% python3 -q
>>> import numpy as np
>>> np.set_printoptions(precision=1, suppress=True, linewidth=200, sign=" ")
>>> rd = lambda a: np.round(a, 1) + 0
>>> out = np.array([[-1, 1, -2, -5, 1],
...     [5, 5, -4, -5, -4],
...     [-5, -5, -4, -5, 1],
...     [2, 0, -3, 5, 5],
...     [0, -5, -2, -1, 4]])
>>> F = np.triu(out)
>>> F
array([[-1,  1, -2, -5,  1],
       [ 0,  5, -4, -5, -4],
       [ 0,  0, -4, -5,  1],
       [ 0,  0,  0,  5,  5],
       [ 0,  0,  0,  0,  4]])
>>> [int(np.linalg.matrix_rank(np.linalg.matrix_power(F, p))) for p in range(1, 6)]
[5, 5, 5, 5, 5]
>>> rng = np.random.default_rng(4162)
>>> idx = rng.integers(0, 3, 5)
>>> data = (idx[:, None] == idx) * 3 + np.eye(5)
>>> data
array([[ 4.,  0.,  3.,  3.,  0.],
       [ 0.,  4.,  0.,  0.,  0.],
       [ 3.,  0.,  4.,  3.,  0.],
       [ 3.,  0.,  3.,  4.,  0.],
       [ 0.,  0.,  0.,  0.,  4.]])
>>> idx = rng.permutation(5)
>>> print(idx)
[ 0  4  1  2  3]
>>> out = data[idx][:, idx]
>>> print(out)
[[ 4.  0.  0.  3.  3.]
 [ 0.  4.  0.  0.  0.]
 [ 0.  0.  4.  0.  0.]
 [ 3.  0.  0.  4.  3.]
 [ 3.  0.  0.  3.  4.]]
>>> rd(np.sort(np.abs(np.linalg.eigvals(out))))
array([  1.,   1.,   4.,   4.,  10.])
>>> np.trace(out)
np.float64(20.0)
>>> ev, vecs = np.linalg.eig(data)
>>> print(rd(np.prod(ev)))
160.0
>>> print(rd(np.sort(np.linalg.eigvals(np.linalg.inv(data)))))
[ 0.1  0.2  0.2  1.   1. ]
>>> rd(np.sort(np.linalg.eigvals(data.T)))
array([  1.,   1.,   4.,   4.,  10.])
>>> out = np.linalg.inv(data)
>>> rd(data @ out)
array([[ 1.,  0.,  0.,  0.,  0.],
       [ 0.,  1.,  0.,  0.,  0.],
       [ 0.,  0.,  1.,  0.,  0.],
       [ 0.,  0.,  0.,  1.,  0.],
       [ 0.,  0.,  0.,  0.,  1.]])
>>> out = np.array([[2, -1], [-2, 1]])
>>> mat = np.kron(np.eye(2, dtype=int), out)
>>> mat
array([[ 2, -1,  0,  0],
       [-2,  1,  0,  0],
       [ 0,  0,  2, -1],
       [ 0,  0, -2,  1]])
>>> rd(np.linalg.det(mat))
np.float64(0.0)
>>> np.flatnonzero(np.linalg.matrix_power((mat != 0) + (mat.T != 0) + np.eye(4), 4)[0])
array([ 0,  1])
>>> (mat != 0).astype(int)
array([[ 1,  1,  0,  0],
       [ 1,  1,  0,  0],
       [ 0,  0,  1,  1],
       [ 0,  0,  1,  1]])
>>> [round(float(x), 1) for x in np.linalg.svd(mat, compute_uv=False)[:3]]
[3.2, 3.2, 0.0]
>>> print(np.linalg.cond(mat) > 100)
True
>>> np.linalg.matrix_rank(mat, rtol=0.1)
np.int64(2)
>>> np.argsort(-np.linalg.norm(mat, axis=0).round(6), kind="stable")[:3]
array([ 0,  2,  1])
>>> def softmax(z):
...     e = np.exp(z - z.max(axis=-1, keepdims=True))
...     return e / e.sum(axis=-1, keepdims=True)
... 
>>> rd(softmax(mat[0] + 3))
array([ 0.8,  0. ,  0.1,  0.1])
>>> scores = mat @ mat.T / np.sqrt(4)
>>> softmax(scores).round(6).argmax(axis=1)
array([ 0,  1,  2,  3])
>>> rank = np.linalg.matrix_rank(mat)
>>> rank
np.int64(2)
>>> null = np.linalg.svd(mat)[2][rank:].T
>>> rd(null @ null.T)
array([[ 0.2,  0.4,  0. ,  0. ],
       [ 0.4,  0.8,  0. ,  0. ],
       [ 0. ,  0. ,  0.2,  0.4],
       [ 0. ,  0. ,  0.4,  0.8]])
>>> np.linalg.matrix_rank(mat.T @ mat), np.linalg.matrix_rank(mat @ mat.T)
(np.int64(2), np.int64(2))
>>> arr = np.loadtxt("arr.csv", delimiter=",")
>>> arr
array([[ 15., -15.,   0.],
       [  6.,  -6.,   0.],
       [  6.,  -6.,   0.],
       [  9.,  -9.,   0.]])
>>> print(np.linalg.lstsq(arr[:-1].T, arr[-1])[2])
1
>>> E = np.arange(9).reshape(3, 3) + 3
>>> E
array([[  3,   4,   5],
       [  6,   7,   8],
       [  9,  10,  11]])
>>> np.unravel_index(np.abs(E).argmax(), E.shape)
(np.int64(2), np.int64(2))
>>> np.diff(E, axis=0)
array([[ 3,  3,  3],
       [ 3,  3,  3]])
>>> rd(np.linalg.norm(E))
np.float64(22.4)
>>> np.abs(E).max()
np.int64(11)
>>> U, sigma, Vt = np.linalg.svd(E)
>>> np.argmax(sigma[:-1] / (sigma[1:] + 1e-6)) + 1
np.int64(2)
>>> out = U[:, :2] @ np.diag(sigma[:2]) @ Vt[:2]
>>> np.linalg.matrix_rank(out)
np.int64(2)
>>> out = E + rng.integers(-2, 3, (3, 2)) @ rng.integers(-2, 3, (2, 3))
>>> print(out)
[[-1  6  5]
 [ 2  8 12]
 [11  9 11]]
>>> rd(np.linalg.svd(out - E, compute_uv=False))
array([ 7. ,  2.9,  0. ])
>>> print(out - E)
[[-4  2  0]
 [-4  1  4]
 [ 2 -1  0]]
>>> print(np.linalg.matrix_rank(out - E, tol=1e-8))
2
